>>> import numpy as np
>>> from numpy import linalg as LA
>>> np.set_printoptions(suppress=True, linewidth=140)
>>> def tidy(a):
...     return np.round(a, 2) + 0
... 
>>> K = np.load("run6.npy")
>>> K
array([[0, 0, 8],
       [9, 0, 0],
       [9, 0, 0],
       [5, 0, 7]])
>>> np.argsort(-LA.norm(K, axis=0).round(6), kind="stable")[:3]
array([0, 2, 1])
>>> tidy(LA.norm(K, 2) / LA.norm(K))
np.float64(0.82)
>>> W0 = np.loadtxt("mat.csv", delimiter=",")
>>> W0
array([[5., 1., 0.],
       [0., 5., 1.],
       [0., 0., 5.]])
>>> P = np.triu(np.array([[1, -1, -1], [-3, -1, 3], [2, -2, 0]]), 1) + np.eye(3)
>>> other = P @ W0 @ LA.inv(P)
>>> np.trace(other), np.trace(W0)
(np.float64(15.0), np.float64(15.0))
>>> LA.matrix_rank(other)
np.int64(3)
>>> P @ W0 - W0 @ P
array([[ 0.,  0., -4.],
       [ 0.,  0.,  0.],
       [ 0.,  0.,  0.]])
>>> tidy(LA.det(other))
np.float64(125.0)
>>> vec = np.array([2, 1, -2])
>>> rhs = W0 @ vec
>>> beta, lr = np.zeros(3), 1 / LA.norm(W0, 2) ** 2
>>> for i in range(25):
...     beta -= lr * W0.T @ (W0 @ beta - rhs)
...     if i % 5 == 0: print(i, round(LA.norm(W0 @ beta - rhs), 2))
... 
0 3.42
5 0.02
10 0.0
15 0.0
20 0.0
>>> tidy(LA.cond(W0))
np.float64(1.33)
>>> rng = np.random.default_rng(76)
>>> lab = rng.permutation(3)
>>> lab
array([2, 1, 0])
>>> other = W0[lab][:, lab]
>>> tidy(np.sort(np.abs(LA.eigvals(other))))
array([5., 5., 5.])
>>> np.allclose(other, W0)
False
>>> np.trace(W0)
np.float64(15.0)
>>> tidy(LA.det(W0))
np.float64(125.0)
>>> tidy(LA.matrix_power(W0, 3))
array([[125.,  75.,  15.],
       [  0., 125.,  75.],
       [  0.,   0., 125.]])
>>> LA.determinant(W0)
Traceback (most recent call last):
  File "<python-input-30>", line 1, in <module>
    LA.determinant(W0)
    ^^^^^^^^^^^^^^
AttributeError: module 'numpy.linalg' has no attribute 'determinant'
>>> (W0 - W0.T) / 2
array([[ 0. ,  0.5,  0. ],
       [-0.5,  0. ,  0.5],
       [ 0. , -0.5,  0. ]])
